$ python3 -q
>>> import numpy as np
>>> np.set_printoptions(precision=2, suppress=True, linewidth=100, legacy="1.25")
>>> def rd(a):
...     return np.round(a, 2) + 0
... 
>>> m1 = np.load("out15.npy")
>>> print(m1)
[[ 0.11  0.07 -0.01]
 [-0.73 -0.71 -0.01]
 [ 0.31  0.31  0.01]
 [-4.21 -4.25  0.02]
 [-1.69 -1.75  0.  ]
 [-0.53 -0.5   0.  ]
 [-2.33 -2.38 -0.01]
 [-4.24 -4.23 -0.02]
 [-0.58 -0.6  -0.01]
 [-0.11 -0.14 -0.01]
 [-0.68 -0.72 -0.03]
 [ 1.59  1.63  0.  ]
 [ 3.11  3.05  0.01]
 [-0.75 -0.71 -0.01]
 [ 1.71  1.67 -0.02]
 [ 0.   -0.01 -0.01]
 [ 2.71  2.73  0.  ]
 [-3.19 -3.2   0.01]
 [ 2.46  2.49  0.01]
 [ 2.01  2.05  0.02]]
>>> x0 = np.array([-2, 3, 1])
>>> target = m1 @ x0
>>> print(rd(np.linalg.pinv(m1) @ m1))
[[1. 0. 0.]
 [0. 1. 0.]
 [0. 0. 1.]]
>>> print(rd(np.linalg.solve(m1.T @ m1, m1.T @ target)))
[-2.  3.  1.]
>>> try:
...     np.linalg.solve(m1, target)
... except np.linalg.LinAlgError as e:
...     print(e)
... 
Last 2 dimensions of the array must be square
>>> rng = np.random.default_rng(876)
>>> target = target + 0.02 * rng.normal(size=20)
>>> print(rd(target))
[ 0.01 -0.66  0.34 -4.32 -1.86 -0.43 -2.47 -4.24 -0.66 -0.23 -0.85  1.72  2.9  -0.67  1.59 -0.04
  2.75 -3.19  2.56  2.13]
>>> b, *_ = np.linalg.lstsq(m1, target)
>>> print(rd(m1.T @ (target - m1 @ b)))
[0. 0. 0.]
>>> print(rd(b))
[-2.01  3.01  0.99]
>>> cen = m1 - m1.mean(axis=0)
>>> vecs = np.linalg.svd(cen)[2][:1]
>>> Y = cen - cen @ vecs.T @ vecs
>>> print(rd(Y.std(axis=0)))
[0.02 0.02 0.01]
>>> print(np.linalg.norm(Y, axis=1).round(6).argmax())
12
>>> C2 = m1.T @ m1
>>> print(rd(np.diag(C2)))
[89.02 89.78  0.  ]
>>> print((m1 @ m1.T).shape)
(20, 20)
>>> Y = np.c_[m1[:, :1] @ np.array([[-1]]), np.array([5, 3, 3, 0, 1, 0, 0, 2, 1, 5, 4, 2, 2, 3, 4, 3, 1, 1, 1, 0])]
>>> print(Y)
[[-0.11  5.  ]
 [ 0.73  3.  ]
 [-0.31  3.  ]
 [ 4.21  0.  ]
 [ 1.69  1.  ]
 [ 0.53  0.  ]
 [ 2.33  0.  ]
 [ 4.24  2.  ]
 [ 0.58  1.  ]
 [ 0.11  5.  ]
 [ 0.68  4.  ]
 [-1.59  2.  ]
 [-3.11  2.  ]
 [ 0.75  3.  ]
 [-1.71  4.  ]
 [ 0.    3.  ]
 [-2.71  1.  ]
 [ 3.19  1.  ]
 [-2.46  1.  ]
 [-2.01  0.  ]]
>>> print(rd(np.linalg.norm(np.linalg.qr(m1)[0].T @ Y, axis=0) ** 2 / ((Y ** 2).sum(axis=0) + 1e-12)))
[1.   0.34]
>>> print(np.linalg.matrix_rank(Y))
2
>>> print(rd(np.linalg.norm(Y - m1 @ np.linalg.lstsq(m1, Y)[0], axis=0)))
[0.   9.43]
>>> W0 = np.load("a.npy")
>>> print(rd(W0))
[[ 1.    0.    0.  ]
 [ 0.    0.81  0.59]
 [ 0.   -0.59  0.81]]
>>> print(rd(np.linalg.norm(W0) ** 2 / np.linalg.norm(W0, 2) ** 2))
3.0
>>> print(rd(np.linalg.norm(W0, 1)), rd(np.linalg.norm(W0, np.inf)))
1.4 1.4
>>> print(rd(np.linalg.norm(W0[0], 1)), rd(np.linalg.norm(W0[0], np.inf)))
1.0 1.0
>>> print(W0[0] @ W0[1])
0.0
>>> print(rd(np.linalg.norm(W0, axis=1)))
[1. 1. 1.]
>>> print(rd(np.linalg.norm(W0, axis=0)))
[1. 1. 1.]
>>> print(rd(np.sort(np.abs(np.linalg.eigvals(W0)))))
[1. 1. 1.]
>>> print(rd(W0 @ W0))
[[ 1.    0.    0.  ]
 [ 0.    0.31  0.95]
 [ 0.   -0.95  0.31]]
>>> print(rd(np.linalg.matrix_power(W0, 4)))
[[ 1.    0.    0.  ]
 [ 0.   -0.81  0.59]
 [ 0.   -0.59 -0.81]]
>>> print(rd(np.linalg.det(W0)))
1.0
>>> print(rd(np.trace(W0)))
2.62
>>> dist = np.linalg.norm(m1[:, None] - m1[None], axis=-1)
>>> print(np.flatnonzero(dist[8] < dist.mean() / 2))
[ 0  1  2  4  5  8  9 10 13 15]
>>> print(np.linalg.matrix_rank(dist ** 2))
5
>>> print(dist.mean(axis=1).argmax())
7
>>> print(dist.shape)
(20, 20)
>>> print((dist + 1e9 * np.eye(20)).round(6).argmin(axis=1))
[15 13  0  7  6  8  4  3  5 15  1 14 16  1 11  0 18  6 16 14]
>>> M = np.array([[0.1, -1.5, -2.0, -2.0],
...     [-0.3, 0.9, -19.0, 0.9],
...     [-0.5, 1.7, -12.0, -0.2],
...     [-0.3, 0.6, 10.0, -0.5]])
>>> print(W0[:, 0] @ W0[:, 2])
0.0
>>> print(rd(np.linalg.svd(W0, compute_uv=False)))
[1. 1. 1.]
>>> print(round(np.log10(np.linalg.cond(M))))
2
>>> print(np.linalg.matrix_rank(M, rtol=0.1))
2
>>> print(rd(np.linalg.norm(M, 2) / np.linalg.norm(M)))
0.99
>>> print(np.argsort(-np.linalg.norm(M, axis=0).round(6), kind="stable")[:3])
[2 1 3]
>>> A = np.load("test12.npy")
>>> print(A)
[[ 5  6  7]
 [ 8  9 10]
 [11 12 13]]
>>> # rows and columns are dependent
>>> U, sv, Vh = np.linalg.svd(A)
>>> vecs = Vh[:(sv > 1e-8).sum()]
>>> x0 = A[1] + 5 * A[0] + rng.integers(2) * np.eye(3)[0]
>>> print(x0)
[34. 39. 45.]
>>> print(rd(vecs.T @ vecs))
[[ 0.83  0.33 -0.17]
 [ 0.33  0.33  0.33]
 [-0.17  0.33  0.83]]
>>> print(np.linalg.matrix_rank(np.vstack([A, x0])))
3
>>> E = np.load("w.npy")
>>> print(rd(E))
[[-0.86 -0.36 -0.04 -0.37]
 [ 0.43 -0.53  0.49 -0.54]
 [ 0.   -0.71 -0.01  0.7 ]
 [-0.29  0.28  0.87  0.3 ]]
>>> O, R = np.linalg.qr(E)
>>> print(O.shape, R.shape)
(4, 4) (4, 4)
>>> print(rd(O))
[[-0.86 -0.36 -0.04 -0.37]
 [ 0.43 -0.53  0.49 -0.54]
 [ 0.   -0.71 -0.01  0.7 ]
 [-0.29  0.28  0.87  0.3 ]]
>>> data = np.array([[0, -5, 9, 4], [-5, 2, -2, -9], [-1, -5, -7, -9], [-8, -1, 1, 2]])
>>> print(data)
[[ 0 -5  9  4]
 [-5  2 -2 -9]
 [-1 -5 -7 -9]
 [-8 -1  1  2]]
>>> labels = rng.permutation(4)
>>> Y = data[:, labels] * rng.choice([-1, 1], 4)
>>> print(Y)
[[ 5  9  4  0]
 [-2 -2 -9 -5]
 [ 5 -7 -9 -1]
 [ 1  1  2 -8]]
>>> U, _, Vh = np.linalg.svd(data.T @ Y)
>>> print(rd(U @ Vh))
[[ 0.  0.  0.  1.]
 [-1.  0.  0.  0.]
 [ 0.  1.  0.  0.]
 [ 0.  0.  1.  0.]]
>>> O = E.astype(float).copy()
>>> for j in range(4):
...     O[:, j] -= O[:, :j] @ (O[:, :j].T @ O[:, j])
...     O[:, j] /= np.linalg.norm(O[:, j])
... 
>>> print(rd(O.T @ E))
[[1. 0. 0. 0.]
 [0. 1. 0. 0.]
 [0. 0. 1. 0.]
 [0. 0. 0. 1.]]
>>> mat = np.loadtxt("data.csv", delimiter=",")
>>> print(rd(mat))
[[-0.74  0.23  0.64]
 [-0.44 -0.88 -0.2 ]
 [ 0.51 -0.43  0.74]]
>>> print(rd(np.abs(np.linalg.eigvals(mat)).max()))
1.0
>>> print(np.allclose(mat @ mat.T, mat.T @ mat))
True
>>> print(rd((mat + mat.T) / 2))
[[-0.74 -0.11  0.58]
 [-0.11 -0.88 -0.31]
 [ 0.58 -0.31  0.74]]
>>> print(np.allclose(mat, mat.T))
False
>>> print(rd(mat @ mat))
[[ 0.77 -0.64 -0.04]
 [ 0.61  0.75 -0.26]
 [ 0.19  0.17  0.97]]
>>> print(rd(np.linalg.det(mat)))
1.0
>>> print(rd(mat.T @ mat))
[[1. 0. 0.]
 [0. 1. 0.]
 [0. 0. 1.]]
>>> print(rd(np.linalg.pinv(mat)))
[[-0.74 -0.44  0.51]
 [ 0.23 -0.88 -0.43]
 [ 0.64 -0.2   0.74]]
>>> print(rd(mat[:, 2] @ mat[:, 1]))
0.0
>>> print(rd(mat @ mat.T))
[[1. 0. 0.]
 [0. 1. 0.]
 [0. 0. 1.]]
>>> print(rd(np.linalg.svd(mat, compute_uv=False)))
[1. 1. 1.]
>>> x0 = np.array([1, 1, 3])
>>> print(rd(np.sort(np.abs(np.degrees(np.angle(np.linalg.eigvals(mat)))))))
[  0.   158.98 158.98]
>>> print(rd(np.linalg.norm(x0)), rd(np.linalg.norm(mat @ x0)))
3.32 3.32
>>> print(rd(mat.T @ (mat @ x0)))
[1. 1. 3.]
>>> print(rd(np.linalg.det(mat)))
1.0
>>> print(rd(np.abs(np.linalg.eigvals(mat))))
[1. 1. 1.]
>>> def softmax(z):
...     e = np.exp(z - z.max(axis=-1, keepdims=True))
...     return e / e.sum(axis=-1, keepdims=True)
... 
>>> print(rd(softmax(mat[0])))
[0.13 0.35 0.52]
>>> S = mat @ mat.T / np.sqrt(3)
>>> print(softmax(S).round(6).argmax(axis=1))
[0 1 2]
>>> print(rd(softmax(S + np.triu(np.full(S.shape, -np.inf), 1))))
[[1.   0.   0.  ]
 [0.36 0.64 0.  ]
 [0.26 0.26 0.47]]
>>> feats = -1 * np.eye(3) + np.eye(3, k=1)
>>> print(feats)
[[-1.  1.  0.]
 [ 0. -1.  1.]
 [ 0.  0. -1.]]
>>> labels = rng.permutation(3)
>>> print(labels)
[2 0 1]
>>> Y = feats[labels][:, labels]
>>> print(Y)
[[-1.  0.  0.]
 [ 0. -1.  1.]
 [ 1.  0. -1.]]
>>> print(rd(np.linalg.det(Y[::-1])))
1.0
>>> print(np.kron(np.eye(2, dtype=int), Y))
[[-1.  0.  0. -0.  0.  0.]
 [ 0. -1.  1.  0. -0.  0.]
 [ 1.  0. -1.  0.  0. -0.]
 [-0.  0.  0. -1.  0.  0.]
 [ 0. -0.  0.  0. -1.  1.]
 [ 0.  0. -0.  1.  0. -1.]]
>>> x0 = np.array([-1, -1, 1])
>>> a = np.maximum(feats @ x0, 0)
>>> print(feats.T @ a)
[ 0. -2.  2.]
>>> print(feats * (a > 1e-9)[:, None])
[[-0.  0.  0.]
 [ 0. -1.  1.]
 [ 0.  0. -0.]]
>>> print(np.maximum(feats @ (3 * x0), 0))
[0. 6. 0.]
>>> print(np.maximum(feats @ x0, 0) - np.maximum(-feats @ x0, 0))
[ 0.  2. -1.]
